% python3 -q
>>> import numpy as np
>>> from numpy import linalg as LA
>>> np.set_printoptions(precision=1, suppress=True, linewidth=140, floatmode="fixed")
>>> rd = lambda a: np.round(a, 1) + 0
>>> mat = np.load("case5.npy")
>>> print(mat)
[[-7  5 -7  5]
 [-5 -6 -5 -6]
 [-7  5 -7  5]
 [-5 -6 -5 -6]]
>>> rank = LA.matrix_rank(mat)
>>> print(rank)
2
>>> null = LA.svd(mat)[2][rank:].T
>>> print(null.shape)
(4, 2)
>>> print(np.allclose(mat @ null, 0))
True
>>> print([int(LA.matrix_rank(mat[:i])) for i in range(1, len(mat) + 1)])
[1, 2, 2, 2]
>>> print(rd(null @ null.T))
[[ 0.5  0.0 -0.5  0.0]
 [ 0.0  0.5  0.0 -0.5]
 [-0.5  0.0  0.5  0.0]
 [ 0.0 -0.5  0.0  0.5]]
>>> print([int(LA.matrix_rank(np.delete(mat, i, axis=0))) for i in range(4)])
[2, 2, 2, 2]
>>> print([int(LA.matrix_rank(mat[:, :j + 1])) for j in range(4)])
[1, 2, 2, 2]
>>> f = np.array([2, 0])
>>> print(np.cross(mat[0, :3], mat[2, :3]))
[0 0 0]
>>> print(np.array([np.convolve(row, f, "same") for row in mat]))
[[-14  10 -14  10]
 [-10 -12 -10 -12]
 [-14  10 -14  10]
 [-10 -12 -10 -12]]
>>> print(LA.matrix_power(mat, 2))
[[  48 -130   48 -130]
 [ 130   22  130   22]
 [  48 -130   48 -130]
 [ 130   22  130   22]]
>>> mat.inv()
Traceback (most recent call last):
  File "<python-input-19>", line 1, in <module>
    mat.inv()
    ^^^^^^^
AttributeError: 'numpy.ndarray' object has no attribute 'inv'
>>> print(np.allclose(mat @ mat.T, mat.T @ mat))
False
>>> K = np.loadtxt("layer17.csv", delimiter=",")
>>> print(K)
[[0.0 1.0 1.0 1.0 0.0 1.0 2.0 1.0 0.0 1.0]
 [0.0 0.0 1.0 0.0 0.0 0.0 2.0 0.0 1.0 2.0]
 [0.0 0.0 0.0 2.0 1.0 0.0 2.0 0.0 2.0 2.0]
 [0.0 0.0 0.0 0.0 1.0 2.0 1.0 1.0 1.0 0.0]
 [0.0 0.0 0.0 0.0 0.0 1.0 1.0 2.0 2.0 0.0]
 [0.0 0.0 0.0 0.0 0.0 0.0 2.0 0.0 0.0 2.0]
 [0.0 0.0 0.0 0.0 0.0 0.0 0.0 0.0 2.0 2.0]
 [0.0 0.0 0.0 0.0 0.0 0.0 0.0 0.0 0.0 0.0]
 [0.0 0.0 0.0 0.0 0.0 0.0 0.0 0.0 0.0 2.0]
 [0.0 0.0 0.0 0.0 0.0 0.0 0.0 0.0 0.0 0.0]]
>>> left, sig, vt = LA.svd(K)
>>> vecs = vt[:(sig > 1e-8).sum()]
>>> rng = np.random.default_rng(13510)
>>> vec = K[2] + 4 * K[5] + rng.integers(2) * np.eye(10)[2]
>>> print(vec)
[ 0.0  0.0  0.0  2.0  1.0  0.0 10.0  0.0  2.0 10.0]
>>> print(np.allclose(vecs.T @ vecs @ vec, vec))
True
>>> print(rd(vecs.T @ vecs))
[[ 0.0  0.0  0.0  0.0  0.0  0.0  0.0  0.0  0.0  0.0]
 [ 0.0  0.7  0.0  0.2 -0.3  0.2  0.0 -0.1  0.0  0.0]
 [ 0.0  0.0  1.0  0.0  0.0  0.0  0.0  0.0  0.0  0.0]
 [ 0.0  0.2  0.0  0.9  0.2 -0.1  0.0  0.1  0.0  0.0]
 [ 0.0 -0.3  0.0  0.2  0.6  0.3  0.0 -0.1  0.0  0.0]
 [ 0.0  0.2  0.0 -0.1  0.3  0.8  0.0  0.1  0.0  0.0]
 [ 0.0  0.0  0.0  0.0  0.0  0.0  1.0  0.0  0.0  0.0]
 [ 0.0 -0.1  0.0  0.1 -0.1  0.1  0.0  1.0  0.0  0.0]
 [ 0.0  0.0  0.0  0.0  0.0  0.0  0.0  0.0  1.0  0.0]
 [ 0.0  0.0  0.0  0.0  0.0  0.0  0.0  0.0  0.0  1.0]]
>>> left, sig, vt = LA.svd(K)
>>> print(rd(sig))
[6.8 3.6 2.7 2.0 1.4 1.2 0.9 0.3 0.0 0.0]
>>> print(np.argmax(sig[:-1] / (sig[1:] + 1e-6)) + 1)
8
>>> B = left[:, :8] @ np.diag(sig[:8]) @ vt[:8]
>>> print(LA.matrix_rank(B))
8
>>> print(rd(LA.norm(K - B, 2)), sig[8])
0.0 0.0
>>> M = np.load("test8.npy")
>>> print(M)
[[8 0 0 0 0 0 0 0 0 0 0 0 0 0]
 [0 2 0 0 0 0 0 0 0 0 0 0 0 0]
 [0 0 2 0 0 0 0 0 0 0 0 0 0 0]
 [0 0 0 3 0 0 0 0 0 0 0 0 0 0]
 [0 0 0 0 1 0 0 0 0 0 0 0 0 0]
 [0 0 0 0 0 8 0 0 0 0 0 0 0 0]
 [0 0 0 0 0 0 7 0 0 0 0 0 0 0]
 [0 0 0 0 0 0 0 7 0 0 0 0 0 0]
 [0 0 0 0 0 0 0 0 7 0 0 0 0 0]
 [0 0 0 0 0 0 0 0 0 8 0 0 0 0]
 [0 0 0 0 0 0 0 0 0 0 3 0 0 0]
 [0 0 0 0 0 0 0 0 0 0 0 3 0 0]
 [0 0 0 0 0 0 0 0 0 0 0 0 7 0]
 [0 0 0 0 0 0 0 0 0 0 0 0 0 5]]
>>> B = np.array([[5, 7, 9],
...     [2, 5, 2],
...     [3, 2, 6],
...     [1, 9, 8],
...     [2, 6, 3],
...     [4, 5, 4],
...     [1, 0, 4],
...     [4, 8, 2],
...     [6, 8, 6],
...     [2, 1, 8]])
>>> print(np.einsum("ij,ij->i", K, K))
[10.0 10.0 17.0  8.0 10.0  8.0  8.0  0.0  4.0  0.0]
>>> print(np.einsum("ij->j", K))
[ 0.0  1.0  2.0  3.0  2.0  4.0 10.0  4.0  8.0 11.0]
>>> print(LA.matrix_rank(K @ B))
3
>>> print(M[:, 0] @ M[:, 2])
0
>>> print(rd(LA.norm(M, axis=0)))
[8.0 2.0 2.0 3.0 1.0 8.0 7.0 7.0 7.0 8.0 3.0 3.0 7.0 5.0]
>>> print(rd(LA.svd(M, compute_uv=False)))
[8.0 8.0 8.0 7.0 7.0 7.0 7.0 5.0 3.0 3.0 3.0 2.0 2.0 1.0]
>>> arr = np.load("mat.npy")
>>> print(arr)
[[ 2  2  2  2  2  2  2  2  2  2  2  2  2]
 [ 2  4  4  4  4  4  4  4  4  4  4  4  4]
 [ 2  4  6  6  6  6  6  6  6  6  6  6  6]
 [ 2  4  6  8  8  8  8  8  8  8  8  8  8]
 [ 2  4  6  8 10 10 10 10 10 10 10 10 10]
 [ 2  4  6  8 10 12 12 12 12 12 12 12 12]
 [ 2  4  6  8 10 12 14 14 14 14 14 14 14]
 [ 2  4  6  8 10 12 14 16 16 16 16 16 16]
 [ 2  4  6  8 10 12 14 16 18 18 18 18 18]
 [ 2  4  6  8 10 12 14 16 18 20 20 20 20]
 [ 2  4  6  8 10 12 14 16 18 20 22 22 22]
 [ 2  4  6  8 10 12 14 16 18 20 22 24 24]
 [ 2  4  6  8 10 12 14 16 18 20 22 24 26]]
>>> print(rd(LA.det(arr)))
8192.0
>>> W0 = np.load("sample10.npy")
>>> print(W0)
[[ 0  0  0  0  0  0]
 [ 0  0  0  0  0  0]
 [ 0  0  0  0 -3  0]
 [ 0  0  0  0  0  0]
 [ 0  0  0  0  0  0]
 [ 0  0  0  0  0 -1]]
>>> print(LA.cond(W0) > 100)
True
>>> print(np.argsort(-LA.norm(W0, axis=0).round(6), kind="stable")[:3])
[4 5 0]
>>> print(LA.matrix_rank(W0, rtol=0.1))
2
>>> print([round(float(x), 1) for x in LA.svd(W0, compute_uv=False)[:3]])
[3.0, 1.0, 0.0]
>>> f = np.array([1, 2, 1, 1, 0, 1, 0, 2, 2, 1, 2, 0, 2, 0]) + 0.5
>>> E = np.outer(f, f) / (f @ f)
>>> print(rd(E))
[[0.1 0.1 0.1 0.1 0.0 0.1 0.0 0.1 0.1 0.1 0.1 0.0 0.1 0.0]
 [0.1 0.1 0.1 0.1 0.0 0.1 0.0 0.1 0.1 0.1 0.1 0.0 0.1 0.0]
 [0.1 0.1 0.1 0.1 0.0 0.1 0.0 0.1 0.1 0.1 0.1 0.0 0.1 0.0]
 [0.1 0.1 0.1 0.1 0.0 0.1 0.0 0.1 0.1 0.1 0.1 0.0 0.1 0.0]
 [0.0 0.0 0.0 0.0 0.0 0.0 0.0 0.0 0.0 0.0 0.0 0.0 0.0 0.0]
 [0.1 0.1 0.1 0.1 0.0 0.1 0.0 0.1 0.1 0.1 0.1 0.0 0.1 0.0]
 [0.0 0.0 0.0 0.0 0.0 0.0 0.0 0.0 0.0 0.0 0.0 0.0 0.0 0.0]
 [0.1 0.1 0.1 0.1 0.0 0.1 0.0 0.1 0.1 0.1 0.1 0.0 0.1 0.0]
 [0.1 0.1 0.1 0.1 0.0 0.1 0.0 0.1 0.1 0.1 0.1 0.0 0.1 0.0]
 [0.1 0.1 0.1 0.1 0.0 0.1 0.0 0.1 0.1 0.1 0.1 0.0 0.1 0.0]
 [0.1 0.1 0.1 0.1 0.0 0.1 0.0 0.1 0.1 0.1 0.1 0.0 0.1 0.0]
 [0.0 0.0 0.0 0.0 0.0 0.0 0.0 0.0 0.0 0.0 0.0 0.0 0.0 0.0]
 [0.1 0.1 0.1 0.1 0.0 0.1 0.0 0.1 0.1 0.1 0.1 0.0 0.1 0.0]
 [0.0 0.0 0.0 0.0 0.0 0.0 0.0 0.0 0.0 0.0 0.0 0.0 0.0 0.0]]
>>> print(np.allclose(E @ E.T, E.T @ E))
True
>>> print(rd(np.abs(LA.eigvals(E)).max()))
1.0
>>> F = np.array([[0, 0, 0, 10], [0, 0, 14, 8], [0, 0, 0, 0], [0, 0, 0, 0]])
>>> rank = LA.matrix_rank(F)
>>> print(rank)
2
>>> null = LA.svd(F)[2][rank:].T
>>> print(F @ null)
[[0.0 0.0]
 [0.0 0.0]
 [0.0 0.0]
 [0.0 0.0]]
>>> print([int(LA.matrix_rank(np.delete(F, i, axis=0))) for i in range(4)])
[1, 1, 2, 2]
>>> print([int(LA.matrix_rank(F[:i])) for i in range(1, len(F) + 1)])
[1, 2, 2, 2]
>>> print(null @ null.T)
[[1.0 0.0 0.0 0.0]
 [0.0 1.0 0.0 0.0]
 [0.0 0.0 0.0 0.0]
 [0.0 0.0 0.0 0.0]]
>>> print(np.allclose(F @ null, 0))
True
>>> print(LA.matrix_rank(F.T @ F), LA.matrix_rank(F @ F.T))
2 2
>>> A = np.loadtxt("block0.csv", delimiter=",")
>>> print(rd(A))
[[ 0.8 -0.2 -0.2  0.0 -0.2 -0.2 -0.2 -0.1 -0.1 -0.2 -0.2 -0.1 -0.1]
 [-0.2  0.8 -0.2  0.0 -0.2 -0.2 -0.2 -0.1 -0.1 -0.2 -0.2 -0.1 -0.1]
 [-0.2 -0.2  0.8  0.0 -0.2 -0.2 -0.2 -0.1 -0.1 -0.2 -0.2 -0.1 -0.1]
 [ 0.0  0.0  0.0  1.0  0.0  0.0  0.0  0.0  0.0  0.0  0.0  0.0  0.0]
 [-0.2 -0.2 -0.2  0.0  0.8 -0.2 -0.2 -0.1 -0.1 -0.2 -0.2 -0.1 -0.1]
 [-0.2 -0.2 -0.2  0.0 -0.2  0.8 -0.2 -0.1 -0.1 -0.2 -0.2 -0.1 -0.1]
 [-0.2 -0.2 -0.2  0.0 -0.2 -0.2  0.9 -0.1 -0.1 -0.2 -0.2 -0.1 -0.1]
 [-0.1 -0.1 -0.1  0.0 -0.1 -0.1 -0.1  1.0  0.0 -0.1 -0.1  0.0  0.0]
 [-0.1 -0.1 -0.1  0.0 -0.1 -0.1 -0.1  0.0  1.0 -0.1 -0.1  0.0  0.0]
 [-0.2 -0.2 -0.2  0.0 -0.2 -0.2 -0.2 -0.1 -0.1  0.8 -0.2 -0.1 -0.1]
 [-0.2 -0.2 -0.2  0.0 -0.2 -0.2 -0.2 -0.1 -0.1 -0.2  0.8 -0.1 -0.1]
 [-0.1 -0.1 -0.1  0.0 -0.1 -0.1 -0.1  0.0  0.0 -0.1 -0.1  1.0  0.0]
 [-0.1 -0.1 -0.1  0.0 -0.1 -0.1 -0.1  0.0  0.0 -0.1 -0.1  0.0  1.0]]
>>> print(np.all(LA.eigvalsh(A) > 0))
False
>>> print(rd(A[:, 8] @ A[:, 6]))
0.0
>>> print(rd(LA.norm(A, axis=0)))
[1.0 1.0 1.0 1.0 1.0 1.0 1.0 1.0 1.0 1.0 1.0 1.0 1.0]
>>> f, g = A[4], A[0]
>>> print(f @ f)
1.0
>>> print(f @ g)
0.0
>>> p = (f @ g) / (f @ f) * f
>>> print(rd(g - p))
[ 0.8 -0.2 -0.2  0.0 -0.2 -0.2 -0.2 -0.1 -0.1 -0.2 -0.2 -0.1 -0.1]
